% python3 -q
>>> import numpy as np
>>> from numpy import linalg as LA
>>> np.set_printoptions(precision=3, suppress=True, linewidth=160, floatmode="fixed")
>>> K = np.loadtxt("m.csv", delimiter=",")
>>> K
array([[ 3.000, -3.000, -2.000, -2.000],
       [ 2.000, -2.000, -2.000, -2.000],
       [-4.000,  4.000,  3.000,  3.000],
       [ 4.000, -4.000, -2.000, -2.000]])
>>> print(np.allclose(K @ K.T, K.T @ K))
False
>>> LA.matrix_power(K, 2)
array([[ 3.000, -3.000, -2.000, -2.000],
       [ 2.000, -2.000, -2.000, -2.000],
       [-4.000,  4.000,  3.000,  3.000],
       [ 4.000, -4.000, -2.000, -2.000]])
>>> assert K == K.T
Traceback (most recent call last):
  File "<python-input-7>", line 1, in <module>
    assert K == K.T
           ^^^^^^^^
ValueError: The truth value of an array with more than one element is ambiguous. Use a.any() or a.all()
>>> np.round(LA.det(K), 3)
np.float64(0.0)
>>> np.trace(K)
np.float64(2.0)
>>> (K - K.T) / 2
array([[ 0.000, -2.500,  1.000, -3.000],
       [ 2.500,  0.000, -3.000,  1.000],
       [-1.000,  3.000,  0.000,  2.500],
       [ 3.000, -1.000, -2.500,  0.000]])
>>> np.allclose(K, K.T)
False
>>> def softmax(z):
...     e = np.exp(z - z.max(axis=-1, keepdims=True))
...     return e / e.sum(axis=-1, keepdims=True)
... 
>>> np.round(softmax(K[2] + -1), 3) + 0
array([0.000, 0.576, 0.212, 0.212])
>>> att = K @ K.T / np.sqrt(4)
>>> print(softmax(att)[2] @ K)
[-4.000  4.000  3.000  3.000]
>>> t3 = np.stack([K, -2 * K, K[::-1]])
>>> print((t3 @ K.T).shape)
(3, 4, 4)
>>> print(t3.shape)
(3, 4, 4)
>>> data = np.loadtxt("out5.csv", delimiter=",")
>>> print(data)
[[2.000 1.000 0.000 0.000 0.000]
 [0.000 2.000 1.000 0.000 0.000]
 [0.000 0.000 2.000 1.000 0.000]
 [0.000 0.000 0.000 2.000 1.000]
 [0.000 0.000 0.000 0.000 2.000]]
>>> w, evecs = LA.eig(data)
>>> np.sort(LA.eigvals(data.T))
array([2.000, 2.000, 2.000, 2.000, 2.000])
>>> w
array([2.000, 2.000, 2.000, 2.000, 2.000])
>>> np.sort(LA.eigvals(LA.inv(data)))
array([0.500, 0.500, 0.500, 0.500, 0.500])
>>> W0 = np.array([[1, 2, 1, -2, -2, -1, -1, 2],
...     [-2, 2, 1, -2, 0, 1, 2, 1],
...     [0, 0, 1, -2, -1, 2, 0, 0]])
>>> W0[1] = W0[0]
>>> print(W0)
[[ 1  2  1 -2 -2 -1 -1  2]
 [ 1  2  1 -2 -2 -1 -1  2]
 [ 0  0  1 -2 -1  2  0  0]]
>>> other = W0[0, 0] * W0[1:] - np.outer(W0[1:, 0], W0[0])
>>> other
array([[ 0,  0,  0,  0,  0,  0,  0,  0],
       [ 0,  0,  1, -2, -1,  2,  0,  0]])
>>> print(np.flatnonzero(~other.round(6).any(axis=1)))
[0]
>>> W0[:, 0] / W0[0, 0]
array([1.000, 1.000, 0.000])
>>> basis = np.array([[1, 5, 2, 1, 3, 0, 0, 0], [5, 4, 3, 4, 5, 1, 4, 5]])
>>> J = np.repeat(basis, 10 // 2, axis=0)
>>> rng = np.random.default_rng(570040)
>>> J = J + 0.3 * rng.normal(size=J.shape)
>>> J
array([[ 1.128,  5.217,  1.470,  0.871,  3.156, -0.181,  0.267,  0.402],
       [ 1.190,  4.893,  2.025,  1.505,  3.586, -0.192, -0.236,  0.045],
       [ 0.853,  4.891,  1.802,  1.337,  3.262,  0.179,  0.017, -0.168],
       [ 0.779,  5.350,  1.544,  1.749,  2.731, -0.750,  0.087,  0.441],
       [ 0.824,  5.525,  1.385,  1.226,  2.939, -0.474, -0.219,  0.004],
       [ 4.818,  3.525,  2.959,  4.102,  4.853,  0.959,  3.664,  4.942],
       [ 5.032,  4.178,  2.952,  3.973,  4.806,  1.206,  3.737,  4.772],
       [ 5.038,  3.953,  3.008,  3.503,  4.393,  0.809,  3.910,  5.009],
       [ 4.932,  3.615,  2.958,  3.808,  4.478,  0.754,  3.625,  4.372],
       [ 4.996,  3.605,  2.983,  3.937,  5.126,  1.153,  4.305,  4.785]])
>>> other = np.c_[J[:, :7] @ np.array([[1, -2, -3, 4, -2, -4, 4],
...     [-2, 3, -2, -2, 3, 5, -4],
...     [-1, -4, -1, 5, 1, -3, 0],
...     [-1, 3, -3, 3, -3, 1, 1],
...     [4, -3, 5, -1, 4, -3, 1],
...     [-1, -5, 0, 3, -4, -5, -1],
...     [-2, 1, -3, 4, 2, 1, 1]]), np.array([-1, -2, -2, 2, 1, 0, 0, -1, -2, 0])]
>>> other
array([[  0.623,   1.833,  -2.921,   1.408,  26.134,   9.740, -11.883,  -1.000],
       [  2.881,  -1.321,  -1.260,   4.511,  24.445,   5.099,  -9.765,  -2.000],
       [  0.770,  -0.901,  -1.891,   3.996,  23.124,   6.302, -11.712,  -2.000],
       [ -1.715,   9.207,  -6.435,   0.748,  24.885,  16.396, -12.968,   2.000],
       [ -0.171,   6.398,  -3.234,  -2.385,  25.845,  14.732, -14.384,   1.000],
       [  1.832, -14.277, -23.494,  51.997,  14.500, -22.106,  16.829,   0.000],
       [  0.296, -14.132, -25.502,  52.210,  15.377, -20.834,  14.724,   0.000],
       [ -0.436, -13.052, -26.300,  51.462,  16.438, -19.219,  15.335,  -1.000],
       [  0.844, -13.005, -24.894,  50.997,  14.656, -20.299,  16.427,  -2.000],
       [  1.606, -16.135, -24.278,  55.051,  16.498, -23.807,  17.777,   0.000]])
>>> LA.norm(LA.qr(J)[0].T @ other, axis=0) ** 2 / ((other ** 2).sum(axis=0) + 1e-12)
array([1.000, 1.000, 1.000, 1.000, 1.000, 1.000, 1.000, 0.934])
>>> np.round(LA.norm(other - J @ LA.lstsq(J, other)[0], axis=0), 3) + 0
array([0.000, 0.000, 0.000, 0.000, 0.000, 0.000, 0.000, 1.123])
>>> LA.matrix_rank(np.c_[J, other])
np.int64(9)
>>> f = np.array([3, 1])
>>> print(np.cross(other[2, :3], other[5, :3]))
[-5.819 14.638 -9.349]
>>> print(np.convolve(other[2], f))
[  2.311  -1.934  -6.574  10.096  73.368  42.031 -28.835 -17.712  -2.000]
>>> G = J.T @ J
>>> LA.matrix_rank(G)
np.int64(8)
>>> print((J @ J.T).shape)
(10, 10)
>>> LA.svd(J, compute_uv=False) ** 2
array([735.411,  94.109,   1.623,   0.850,   0.328,   0.191,   0.165,   0.083])
>>> np.allclose(G, G.T)
True
>>> print(np.round(np.trace(G), 3), np.round((J ** 2).sum(), 3))
832.761 832.761
>>> E = np.loadtxt("dump.csv", delimiter=",")
>>> E
array([[-15.000,  17.000, -11.000,   5.000],
       [-22.000,  30.000, -16.000,   4.000],
       [-22.000,  29.000, -14.000,   3.000],
       [-22.000,  29.000, -16.000,   5.000]])
>>> other = np.array([[4, 5], [-5, -2], [1, 4], [1, 2]])
>>> np.einsum("ij->j", E)
array([-81.000, 105.000, -57.000,  17.000])
>>> np.einsum("ik,kj->ij", E, other)
array([[-151.000, -143.000],
       [-250.000, -226.000],
       [-244.000, -218.000],
       [-244.000, -222.000]])
>>> np.einsum("ik,kj->ji", E, other)
array([[-151.000, -250.000, -244.000, -244.000],
       [-143.000, -226.000, -218.000, -222.000]])
>>> np.einsum("ij,ij->i", E, E)
array([ 660.000, 1656.000, 1530.000, 1606.000])
>>> LA.matrix_rank(E, rtol=0.1)
np.int64(1)
>>> np.abs(LA.svd(E)[2][-1])
array([0.252, 0.407, 0.587, 0.653])
>>> np.argsort(-LA.norm(E, axis=0).round(6), kind="stable")[:3]
array([1, 0, 2])
>>> round(np.log10(LA.cond(E)))
3
>>> LA.cond(E) > 100
np.True_
>>> np.round(softmax(10 * E[3]), 3) + 0
array([0.000, 1.000, 0.000, 0.000])
>>> np.round(softmax(E[3]), 3) + 0
array([0.000, 1.000, 0.000, 0.000])
>>> att = E @ E.T / np.sqrt(4)
>>> np.round(softmax(att + np.triu(np.full(att.shape, -np.inf), 1)), 3) + 0
array([[1.000, 0.000, 0.000, 0.000],
       [0.000, 1.000, 0.000, 0.000],
       [0.000, 1.000, 0.000, 0.000],
       [0.000, 1.000, 0.000, 0.000]])
>>> print(softmax(att).round(6).argmax(axis=1))
[1 1 1 1]
>>> left, sv, Vh = LA.svd(E)
>>> sv
array([73.743,  3.545,  1.177,  0.182])
>>> other = left[:, :1] @ np.diag(sv[:1]) @ Vh[:1]
>>> round(float(LA.norm(E - other) / LA.norm(E)), 3)
0.051
>>> np.round(np.abs(E - other).max(), 3)
np.float64(2.147)
>>> f, v = E[2], E[3]
>>> f @ v
np.float64(1564.0)
>>> p = (f @ v) / (f @ f) * f
>>> v - p
array([ 0.489, -0.644, -1.689,  1.933])
>>> LA.matrix_rank(np.outer(f, v))
np.int64(1)
>>> round(LA.norm(f + v) ** 2 + LA.norm(f - v) ** 2, 3)
np.float64(6272.0)
>>> np.round((v - p) @ f, 3)
np.float64(0.0)
>>> A = np.loadtxt("a.csv", delimiter=",")
>>> A
array([[ 0.178,  0.929,  0.363,  0.537, -0.782, -0.438, -0.716, -0.686],
       [-0.808, -0.998,  0.974,  0.821, -0.273, -0.969,  0.207, -0.969],
       [-0.843, -0.686, -0.030,  0.797, -0.824,  0.207, -0.696, -0.859],
       [ 0.885,  0.998, -0.960, -0.887,  0.508,  0.938, -0.139,  0.983],
       [ 0.912,  0.965, -0.345, -0.854,  0.862,  0.310,  0.845,  0.896],
       [-0.753, -0.998, -0.100, -0.254,  0.854,  0.422,  0.905,  0.217],
       [ 0.996,  0.774,  1.000, -0.558, -0.060, -1.000, -0.963,  0.371],
       [-0.937, -1.000,  0.996,  0.949, -0.843, -0.998, -0.907, -0.990],
       [ 0.766, -0.371,  0.354, -0.774,  0.766, -0.686,  0.149,  0.892],
       [ 0.716,  0.994,  0.020, -0.020, -0.345, -0.010, -0.050, -0.178],
       [ 0.611,  0.740, -0.691, -0.721,  0.592,  0.617,  0.235,  0.892],
       [ 0.929, -0.973,  0.910, -0.923,  0.874, -0.994, -0.753,  0.986],
       [ 0.797,  0.998, -0.978, -0.845,  0.641,  0.986,  0.675,  0.956],
       [ 0.397,  0.978, -0.478,  0.090, -0.716,  0.282, -0.843,  0.207],
       [-0.040, -0.915,  0.735,  0.030,  0.197, -0.824, -0.110, -0.129],
       [-0.188, -0.405,  0.996,  0.951, -0.978, -0.999, -0.986, -0.992],
       [ 0.786, -0.592,  0.178, -0.881,  0.961, -0.254,  0.935,  0.912],
       [-0.757, -0.422,  0.585,  0.851, -0.731, -0.245,  0.060, -0.967],
       [ 0.883, -0.974,  0.869, -0.925,  0.985, -0.943,  0.935,  0.938],
       [ 0.848,  0.485, -0.635, -0.914,  0.811,  0.197, -0.129,  0.987],
       [ 0.804,  0.999, -0.854, -0.604,  0.558,  0.944,  0.909,  0.537],
       [-0.874, -0.804,  0.336,  0.876, -0.910, -0.282, -0.872, -0.925],
       [-0.501, -0.264, -0.388,  0.291, -0.300,  0.515, -0.139, -0.273],
       [-0.943, -0.915, -0.808,  0.686, -0.680,  0.905, -0.501, -0.592],
       [ 0.797,  0.907,  0.900,  0.060,  0.010, -0.923,  0.310, -0.592],
       [-0.757, -0.834,  0.789,  0.840, -0.635, -0.629,  0.110, -0.967],
       [ 0.966,  0.856,  0.980, -0.430, -0.300, -0.998, -0.944,  0.508],
       [-0.090,  0.000, -0.611, -0.363,  0.731,  0.840,  0.926,  0.235],
       [ 0.919,  0.030,  0.821, -0.811,  0.864, -0.930,  0.572,  0.831],
       [-0.896, -0.984, -0.050,  0.598,  0.050,  0.530,  0.675, -0.797],
       [-0.749, -0.696,  0.983,  0.972, -0.980, -0.989, -0.960, -0.996],
       [-0.840, -0.999, -0.901, -0.691,  0.912,  0.935,  0.786,  0.926],
       [ 0.070, -0.030,  0.962,  0.744, -0.664, -0.969, -0.354, -0.949],
       [ 0.647, -0.959, -0.207, -0.925,  0.960, -0.188,  0.691,  0.982],
       [ 0.989,  0.974,  0.958, -0.786,  0.508, -0.994, -0.493,  0.800]])
>>> Ac = (A - A.mean(axis=0)) / A.std(axis=0)
>>> np.argwhere(np.abs(Ac) > 2)
array([], shape=(0, 2), dtype=int64)
>>> b = LA.lstsq(np.delete(Ac, 7, axis=1), Ac[:, 7])[0]
>>> round(1 - np.var(Ac[:, 7] - np.delete(Ac, 7, axis=1) @ b), 3)
np.float64(0.989)
>>> print(np.abs(b).argmax())
3
>>> b
array([-0.167, -0.056, -0.251, -1.349, -0.268, -0.205, -0.015])
>>> other = np.array([[9, -3, -2, 6], [7, 2, 2, 2], [-1, -7, 7, 3], [-6, -1, -9, 2]])
>>> F = np.tril(other)
>>> print(F)
[[ 9  0  0  0]
 [ 7  2  0  0]
 [-1 -7  7  0]
 [-6 -1 -9  2]]
>>> # triangular
>>> other = F / np.sqrt((F ** 2).mean(axis=1, keepdims=True))
>>> LA.norm(other, axis=1)
array([2.000, 2.000, 2.000, 2.000])
>>> LA.matrix_rank(other) == LA.matrix_rank(F)
np.True_
>>> np.round(LA.norm(F, 2) / LA.norm(F), 3)
np.float64(0.753)
>>> [round(float(x), 3) for x in LA.svd(F, compute_uv=False)[:3]]
[14.179, 11.37, 4.956]
>>> print(LA.cond(F) > 100)
False
>>> print(round(np.log10(LA.cond(F))))
2
>>> np.round(softmax(F[2]), 3) + 0
array([0.000, 0.000, 0.999, 0.001])
>>> np.round(softmax(F[2] + 5), 3) + 0
array([0.000, 0.000, 0.999, 0.001])
>>> att = F @ F.T / np.sqrt(4)
>>> np.round(softmax(att)[2] @ F, 3) + 0
array([-1.000, -7.000,  7.000,  0.000])
>>> np.round(softmax(att + np.triu(np.full(att.shape, -np.inf), 1)), 3) + 0
array([[1.000, 0.000, 0.000, 0.000],
       [0.993, 0.007, 0.000, 0.000],
       [0.000, 0.000, 1.000, 0.000],
       [0.000, 0.000, 0.000, 1.000]])
>>> [int(LA.matrix_rank(LA.matrix_power(F, p))) for p in range(1, 5)]
[4, 4, 4, 4]
>>> print(LA.matrix_rank(F - F[0, 0] * np.eye(4)))
3
>>> np.sort(LA.eigvals(F))
array([2.000, 2.000, 7.000, 9.000])
>>> np.prod(np.diag(F)), np.round(LA.det(F), 3)
(np.int64(252), np.float64(252.0))
>>> F @ F
array([[ 81,   0,   0,   0],
       [ 77,   4,   0,   0],
       [-65, -63,  49,   0],
       [-64,  59, -81,   4]])
>>> z = rng.permutation(4)
>>> z
array([3, 0, 1, 2])
>>> other = F[z][:, z]
>>> print(other)
[[ 2 -6 -1 -9]
 [ 0  9  0  0]
 [ 0  7  2  0]
 [ 0 -1 -7  7]]
>>> mat = np.loadtxt("test7.csv", delimiter=",")
>>> print(mat)
[[-0.482 -0.076 -0.873]
 [ 0.526 -0.822 -0.218]
 [-0.701 -0.564  0.436]]
>>> vec = np.array([4, -3, -3])
>>> rhs = mat @ vec
>>> rhs
array([ 0.920,  5.224, -2.421])
>>> LA.solve(mat.T, mat[2])
array([-0.000, -0.000,  1.000])
>>> print(LA.solve(mat, rhs))
[ 4.000 -3.000 -3.000]
>>> print(np.count_nonzero(mat))
9
>>> np.diff(mat, axis=0)
array([[ 1.008, -0.746,  0.655],
       [-1.227,  0.258,  0.655]])
>>> np.zeros(3, 3)
Traceback (most recent call last):
  File "<python-input-122>", line 1, in <module>
    np.zeros(3, 3)
    ~~~~~~~~^^^^^^
TypeError: Cannot interpret '3' as a data type
>>> mat.sum(axis=1)
array([-1.431, -0.515, -0.829])
>>> print(mat.sum(axis=0))
[-0.657 -1.463 -0.655]
